% ipython --no-banner

In [1]: import numpy as np

In [2]: import numpy.linalg as la

In [3]: np.set_printoptions(precision=2, suppress=True, linewidth=100, legacy="1.25")

In [4]: M = np.array([[5.08, 5.04, 1.93, 2.98],
   ...:     [12.12, 12.9, 5.2, 7.03],
   ...:     [8.98, 10.95, 3.98, 4.99]])

In [5]: other = M / la.norm(M, axis=1, keepdims=True)

In [6]: cov = other @ other.T

In [7]: print(la.norm(other, axis=1))
[1. 1. 1.]

In [8]: print((cov - 2 * np.eye(3)).round(6).argmax(axis=1))
[1 0 1]

In [9]: print((np.abs(cov) > 0.9).astype(int))
[[1 1 1]
 [1 1 1]
 [1 1 1]]

In [10]: print(round(float(np.degrees(np.arccos(np.clip(cov[0, 1], -1, 1)))), 2))
2.4

In [11]: print(np.argwhere(np.triu(np.abs(cov) > 0.95, 1)))
[[0 1]
 [0 2]
 [1 2]]

In [12]: print(la.cond(M) > 100)
True

In [13]: W1 = np.array([[4, -3], [1, 8], [5, 8], [5, 1]])

In [14]: b = np.array([3, 5])

In [15]: act = np.maximum(M @ W1 + b, 0)

In [16]: print((act > 0).astype(int))
[[1 1]
 [1 1]
 [1 1]]

In [17]: print(act)
[[ 52.91  48.5 ]
 [125.53 120.47]
 [ 94.72 102.49]]

In [18]: Z = np.array([[2, 2], [-2, -1]])

In [19]: print((act @ Z).round(6).argmax(axis=1))
[1 1 1]

In [20]: print(W1 @ Z)
[[ 14  11]
 [-14  -6]
 [ -6   2]
 [  8   9]]

In [21]: x = np.array([3, 1, 2, 0])

In [22]: print((M @ x).argmax())
1

In [23]: print(np.einsum("ij,j->i", M, x))
[24.14 59.66 45.85]

In [24]: print((M * x).sum(axis=1))
[24.14 59.66 45.85]

In [25]: U, s, VT = la.svd(M)

In [26]: print(s)
[26.34  1.    0.17]

In [27]: print(np.argmax(s[:-1] / (s[1:] + 1e-6)) + 1)
1

In [28]: other = U[:, :1] @ np.diag(s[:1]) @ VT[:1]

In [29]: print(round(la.norm(M - other, 2), 2), round(s[1], 2))
1.0 1.0

In [30]: print(round(float(la.norm(M - other) / la.norm(M)), 2))
0.04

In [31]: print(la.matrix_rank(other))
1

In [32]: J = np.load("out0.npy")

In [33]: print(J)
[[-1.55  2.22 -0.12]
 [ 2.51 -3.41  0.72]
 [ 1.16 -1.16  1.33]
 [ 0.05 -0.27 -0.45]
 [-2.99  4.14 -1.01]
 [ 1.44 -1.67  0.86]
 [-0.85  1.16 -0.1 ]
 [-2.19  2.97 -0.77]
 [ 1.65 -1.7   1.16]
 [ 0.74 -1.35 -0.08]
 [-0.73  1.02 -0.82]
 [-1.07  1.53 -0.61]
 [ 2.5  -3.39  1.11]
 [ 1.4  -1.98  0.2 ]
 [-0.49  0.56 -0.47]
 [-0.3   0.02 -0.34]
 [-0.86  0.65 -0.84]
 [-1.34  1.28 -1.68]
 [ 2.08 -2.93  0.23]
 [ 2.9  -3.72  1.66]
 [ 0.74 -0.48  0.4 ]
 [-0.15 -0.1  -0.61]]

In [34]: th = np.radians(30)

In [35]: R = np.eye(3)

In [36]: R[2, 2] = R[0, 0] = np.cos(th)

In [37]: R[2, 0], R[0, 2] = -np.sin(th), np.sin(th)

In [38]: print(R)
[[ 0.87  0.    0.5 ]
 [ 0.    1.    0.  ]
 [-0.5   0.    0.87]]

In [39]: other = J @ R.T

In [40]: print(np.allclose(la.norm(J, axis=1), la.norm(other, axis=1)))
True

In [41]: print(np.abs(other - J).max(axis=0))
[0.66 0.   1.67]

In [42]: print(round(la.det(R), 2), round(float(np.trace(R)), 2))
1.0 2.73

In [43]: print(la.svd(J, compute_uv=False), la.svd(other, compute_uv=False))
[12.73  2.44  0.43] [12.73  2.44  0.43]

In [44]: X = np.load("x.npy")

In [45]: print(X)
[[ 1 -2  4]
 [ 1 -1  1]
 [ 1  0  0]]

In [46]: r0 = np.array([-3, 5, 1])

In [47]: other = X + np.outer(r0, np.eye(3)[1])

In [48]: print(la.matrix_rank(la.inv(other) - la.inv(X), tol=1e-8))
1

In [49]: evals, vecs = la.eig(X)

In [50]: print(np.sort(la.eigvals(X @ X)))
[1. 1. 4.]

In [51]: print(evals)
[ 2. -1. -1.]

In [52]: print(np.round(X @ vecs[:, 0] - evals[0] * vecs[:, 0], 2) + 0)
[0. 0. 0.]

In [53]: print(np.sort(la.eigvals(la.inv(X))))
[-1. -0.j -1. +0.j  0.5+0.j]

In [54]: x = np.array([-2, 3, -3])

In [55]: target = X @ x

In [56]: b, lr = np.zeros(3), 1 / la.norm(X, 2) ** 2

In [57]: for i in range(15):
    ...:     b -= lr * X.T @ (X @ b - target)
    ...:     if i % 5 == 0: print(i, round(la.norm(X @ b - target), 2))
    ...: 
0 1.23
5 0.93
10 0.72

In [58]: print(round(float(la.cond(X)), 2))
13.91

In [59]: mat = np.array([[0, 9, 0],
    ...:     [1, 0, 0],
    ...:     [0, 0, 0],
    ...:     [13, 12, 0],
    ...:     [17, 6, 3],
    ...:     [13, 12, 0],
    ...:     [0, 0, 0],
    ...:     [5, 24, 0],
    ...:     [0, 3, 0],
    ...:     [5, 24, 0],
    ...:     [9, 0, 1],
    ...:     [9, 0, 1],
    ...:     [1, 19, 0],
    ...:     [5, 2, 0],
    ...:     [9, 18, 0],
    ...:     [0, 3, 0],
    ...:     [9, 18, 0],
    ...:     [1, 19, 0],
    ...:     [1, 8, 0],
    ...:     [0, 4, 0]])

In [60]: P = mat @ la.solve(mat.T @ mat, mat.T)

In [61]: print(np.round(P @ mat[:, 1], 2) + 0)
[ 9.  0.  0. 12.  6. 12.  0. 24.  3. 24.  0.  0. 19.  2. 18.  3. 18. 19.  8.  4.]

In [62]: cov = mat.T @ mat

In [63]: print((mat @ mat.T).shape)
(20, 20)

In [64]: print(cov)
[[1030 1034   69]
 [1034 3029   18]
 [  69   18   11]]

In [65]: print(la.eigvalsh(cov)[::-1])
[3468.16  596.83    5.01]

In [66]: print(np.allclose(cov, cov.T))
True

In [67]: print(np.diag(cov))
[1030 3029   11]

In [68]: th = np.radians(45)

In [69]: R = np.eye(3)

In [70]: R[0, 0] = R[1, 1] = np.cos(th)

In [71]: R[0, 1], R[1, 0] = -np.sin(th), np.sin(th)

In [72]: print(R)
[[ 0.71 -0.71  0.  ]
 [ 0.71  0.71  0.  ]
 [ 0.    0.    1.  ]]

In [73]: other = cov @ R.T

In [74]: print(np.allclose(la.norm(cov, axis=1), la.norm(other, axis=1)))
True

In [75]: print(np.allclose(cov @ cov.T, other @ other.T))
True

In [76]: print(round(float(la.det(R)), 2), np.round(np.trace(R), 2))
1.0 2.41

In [77]: cov = np.cov(mat, rowvar=False)

In [78]: print(np.median(mat, axis=0))
[3. 7. 0.]

In [79]: print(la.eigvalsh(cov)[::-1])
[74.54 27.86  0.26]

In [80]: print(mat.std(axis=0))
[5.24 8.34 0.7 ]

In [81]: print(np.polyfit(mat[:, 1], mat[:, 0], 1))
[0.11 3.94]

In [82]: print(round(np.corrcoef(mat[:, 1], mat[:, 0])[0, 1], 2))
0.17

In [83]: print(np.corrcoef(mat.T))
[[ 1.    0.17  0.61]
 [ 0.17  1.   -0.23]
 [ 0.61 -0.23  1.  ]]

In [84]: Z = np.array([[2, 2, 2], [-2, -3, -3], [-2, 2, 0]])

In [85]: rng = np.random.default_rng(63593)

In [86]: E = (rng.random((24, 3)) < 0.25) @ Z

In [87]: print(E)
[[ 0 -1 -1]
 [ 2  2  2]
 [-2 -3 -3]
 [-2  2  0]
 [-4 -1 -3]
 [-2  2  0]
 [ 0  0  0]
 [-2  2  0]
 [ 0  0  0]
 [ 0  0  0]
 [ 2  2  2]
 [-4 -1 -3]
 [ 2  2  2]
 [ 0  0  0]
 [ 0  0  0]
 [-2 -3 -3]
 [-2  2  0]
 [-2  2  0]
 [ 0  0  0]
 [ 0  0  0]
 [ 0  0  0]
 [ 0  0  0]
 [ 2  2  2]
 [-2  2  0]]

In [88]: Ac = E - E.mean(axis=0)

In [89]: U, s, VT = la.svd(Ac, full_matrices=False)

In [90]: print(la.matrix_rank(Ac))
3

In [91]: print((np.sign(U[:, 0]) == np.sign(U[0, 0])).astype(int))
[1 0 1 0 1 0 0 0 0 0 0 1 0 0 0 1 0 0 0 0 0 0 0 0]

In [92]: print(np.round((s ** 2).sum() ** 2 / (s ** 4).sum(), 2))
1.58

In [93]: Ac = (E - E.mean(axis=0)) / E.std(axis=0)

In [94]: print(Ac.std(axis=0))
[1. 1. 1.]

In [95]: print(np.argwhere(np.abs(Ac) > 2))
[[ 2  1]
 [15  1]]

In [96]: b = la.lstsq(np.delete(Ac, 0, axis=1), Ac[:, 0])[0]

In [97]: print(np.abs(b).argmax())
1

In [98]: print(b)
[-0.96  1.58]

In [99]: x = np.array([1, 0, 3])

In [100]: target = E @ x

In [101]: print(np.round(la.solve(E.T @ E, E.T @ target), 2) + 0)
[1. 0. 3.]

In [102]: print(np.round(la.pinv(E) @ E, 2) + 0)
[[1. 0. 0.]
 [0. 1. 0.]
 [0. 0. 1.]]

In [103]: print(target)
[ -3   8 -11  -2 -13  -2   0  -2   0   0   8 -13   8   0   0 -11  -2  -2   0   0   0   0   8  -2]

In [104]: target = target + 0.3 * rng.normal(size=24)

In [105]: print(target)
[ -2.83   8.02 -10.84  -2.01 -12.54  -2.13   0.28  -1.19  -0.12   0.45   7.99 -13.57   8.37   0.14
  -0.05 -11.24  -2.42  -2.22   0.24  -0.11   0.27  -0.23   8.09  -1.95]

In [106]: b, *_ = la.lstsq(E, target)

In [107]: print(b)
[1.17 0.17 2.72]

In [108]: print([round(float(la.norm(la.solve(E.T @ E + lam * np.eye(3), E.T @ target))), 2) for lam in (0, 1, 10, 100)])
[2.97, 2.56, 2.37, 1.46]

In [109]: print(round(float(la.norm(E[12], 1)), 2), np.round(la.norm(E[12], np.inf), 2))
6.0 2.0

In [110]: print(la.norm(E, axis=0))
[8.94 7.81 7.28]

In [111]: print(E[12] @ E[4])
-16

In [112]: print(la.norm(E, axis=1).argmax())
4

In [113]: print(np.round(la.norm(E[12] - E[4]), 2))
8.37

In [114]: print(np.round(la.norm(E, 1), 2), round(la.norm(E, np.inf), 2))
32.0 8.0

In [115]: arr = np.loadtxt("sample14.csv", delimiter=",")

In [116]: print(arr)
[[ 2.99 -2.98 -2.  ]
 [ 2.99 -2.98 -2.  ]
 [ 2.99 -3.   -1.97]
 [ 2.99 -3.01 -2.01]
 [-2.01  0.99 -3.  ]
 [-1.99  1.02 -3.02]
 [-1.97  1.   -3.  ]
 [-1.99  0.97 -3.04]
 [ 2.    1.02  1.98]
 [ 1.98  1.02  2.02]
 [ 2.02  1.    1.98]
 [ 2.04  1.    2.01]]

In [117]: lab = rng.permutation(3)

In [118]: other = arr[:, lab] * rng.choice([-1, 1], 3)

In [119]: print(other)
[[ 2.98  2.    2.99]
 [ 2.98  2.    2.99]
 [ 3.    1.97  2.99]
 [ 3.01  2.01  2.99]
 [-0.99  3.   -2.01]
 [-1.02  3.02 -1.99]
 [-1.    3.   -1.97]
 [-0.97  3.04 -1.99]
 [-1.02 -1.98  2.  ]
 [-1.02 -2.02  1.98]
 [-1.   -1.98  2.02]
 [-1.   -2.01  2.04]]

In [120]: U, _, VT = la.svd(arr.T @ other)

In [121]: print(np.round(la.lstsq(arr, other)[0], 2) + 0)
[[ 0.  0.  1.]
 [-1.  0.  0.]
 [ 0. -1.  0.]]

In [122]: Ac = (other - other.mean(axis=0)) / other.std(axis=0)

In [123]: print(np.argwhere(np.abs(Ac) > 2))
[]

In [124]: b = la.lstsq(np.delete(Ac, 1, axis=1), Ac[:, 1])[0]

In [125]: print(round(1 - np.var(Ac[:, 1] - np.delete(Ac, 1, axis=1) @ b), 2))
1.0

In [126]: print(np.abs(b).argmax())
1
